>>> import numpy as np
>>> np.set_printoptions(precision=2, suppress=True, linewidth=100)
>>> def tidy(a):
...     return np.round(a, 2) + 0
... 
>>> E = np.load("arr.npy")
>>> print(E)
[[2 5 7]
 [5 8 6]
 [7 6 2]]
>>> w1 = np.array([[8, -5, -2, -5], [-3, 6, -6, -4], [6, 0, -7, 9]])
>>> b = np.array([-9, 9, -3, 1])
>>> H = np.maximum(E @ w1 + b, 0)
>>> print(H)
[[34 29  0 34]
 [43 32  0  0]
 [41 10  0  0]]
>>> print(np.linalg.matrix_rank(H))
3
>>> print(tidy((H > 0).mean(axis=0)))
[1.   1.   0.   0.33]
>>> W2 = np.array([[-3, 0], [1, 0], [3, -1], [1, 1]])
>>> print(H @ W2)
[[ -39   34]
 [ -97    0]
 [-113    0]]
>>> print(np.all(np.linalg.eigvalsh(E) > 0))
False
>>> print(tidy(np.linalg.eigvalsh(E).min()))
-5.06
>>> x0 = np.array([-3, 2, 0])
>>> print(E @ np.eye(3)[1])
[5. 8. 6.]
>>> print((E * x0).sum(axis=1))
[ 4  1 -9]
>>> print(E * x0)
[[ -6  10   0]
 [-15  16   0]
 [-21  12   0]]
>>> print(np.linalg.norm(E @ x0) <= np.linalg.norm(E, 2) * np.linalg.norm(x0) + 1e-9)
True
>>> print((E @ x0).argmax())
0
>>> print(np.linalg.matrix_power(E, 2))
[[ 78  92  58]
 [ 92 125  95]
 [ 58  95  89]]
>>> print(tidy(np.sort(np.abs(np.linalg.eigvals(E)))))
[ 0.75  5.06 16.31]
>>> print(np.allclose(E @ E.T, E.T @ E))
True
>>> print(tidy(np.linalg.det(E)))
-62.0
>>> print((E + E.T) / 2)
[[2. 5. 7.]
 [5. 8. 6.]
 [7. 6. 2.]]
>>> print((E - E.T) / 2)
[[0. 0. 0.]
 [0. 0. 0.]
 [0. 0. 0.]]
>>> print(np.allclose(E, E.T))
True
>>> P = np.triu(np.array([[6, 9, 0], [0, 8, 3], [4, 6, 8]]), 1) + np.eye(3)
>>> A2 = P @ E @ np.linalg.inv(P)
>>> print(np.trace(A2), np.trace(E))
12.0 12
>>> arr = np.array([[-3.3, -1.1, -0.7, 0.8],
...     [3.9, -1.9, -0.8, -0.5],
...     [2.1, 0.7, -0.8, -0.3]])
>>> print(tidy(np.linalg.norm(arr, axis=0)))
[5.52 2.3  1.33 0.99]
>>> print(tidy(np.linalg.norm(arr) ** 2 / np.linalg.norm(arr, 2) ** 2))
1.21
>>> print(tidy(np.linalg.norm(arr, "nuc")))
9.04
>>> rng = np.random.default_rng(18)
>>> A2 = arr + rng.integers(-2, 3, (3, 2)) @ rng.integers(-2, 3, (2, 4))
>>> print(tidy(A2))
[[-6.3 -5.1  3.3  3.8]
 [ 5.9  0.1 -2.8 -1.5]
 [-0.9 -3.3  3.2  2.7]]
>>> print(np.linalg.matrix_rank(A2 - arr, tol=1e-8))
2
>>> W0 = np.cumsum(np.array([[2, 1, 2],
...     [3, 0, 0],
...     [3, 3, 3],
...     [0, 3, 2],
...     [2, 0, 1],
...     [1, 3, 1],
...     [3, 1, 2],
...     [2, 1, 2],
...     [3, 2, 3],
...     [1, 1, 0],
...     [0, 0, 0],
...     [1, 0, 0],
...     [2, 1, 0],
...     [3, 1, 0],
...     [0, 3, 3],
...     [1, 0, 2],
...     [3, 1, 0],
...     [3, 0, 0],
...     [2, 2, 1],
...     [0, 0, 1],
...     [0, 1, 3],
...     [2, 2, 0],
...     [0, 1, 2],
...     [0, 2, 2],
...     [1, 0, 2]]), axis=0)
>>> print(W0)
[[ 2  1  2]
 [ 5  1  2]
 [ 8  4  5]
 [ 8  7  7]
 [10  7  8]
 [11 10  9]
 [14 11 11]
 [16 12 13]
 [19 14 16]
 [20 15 16]
 [20 15 16]
 [21 15 16]
 [23 16 16]
 [26 17 16]
 [26 20 19]
 [27 20 21]
 [30 21 21]
 [33 21 21]
 [35 23 22]
 [35 23 23]
 [35 24 26]
 [37 26 26]
 [37 27 28]
 [37 29 30]
 [38 29 32]]
>>> A2 = np.c_[W0[:, :2] @ np.array([[1, 2], [-2, 1]]), np.array([-2, -1, 1, 1, -2, -3, 0, -1, 0, 3, 3, -2, -2, 2, 0, 3, 3, 3, 3, 2, 2, 0, 0, -1, 2])]
>>> print(A2)
[[  0   5  -2]
 [  3  11  -1]
 [  0  20   1]
 [ -6  23   1]
 [ -4  27  -2]
 [ -9  32  -3]
 [ -8  39   0]
 [ -8  44  -1]
 [ -9  52   0]
 [-10  55   3]
 [-10  55   3]
 [ -9  57  -2]
 [ -9  62  -2]
 [ -8  69   2]
 [-14  72   0]
 [-13  74   3]
 [-12  81   3]
 [ -9  87   3]
 [-11  93   3]
 [-11  93   2]
 [-13  94   2]
 [-15 100   0]
 [-17 101   0]
 [-21 103  -1]
 [-20 105   2]]
>>> print(tidy(np.linalg.norm(A2 - W0 @ np.linalg.lstsq(W0, A2)[0], axis=0)))
[0.   0.   8.54]
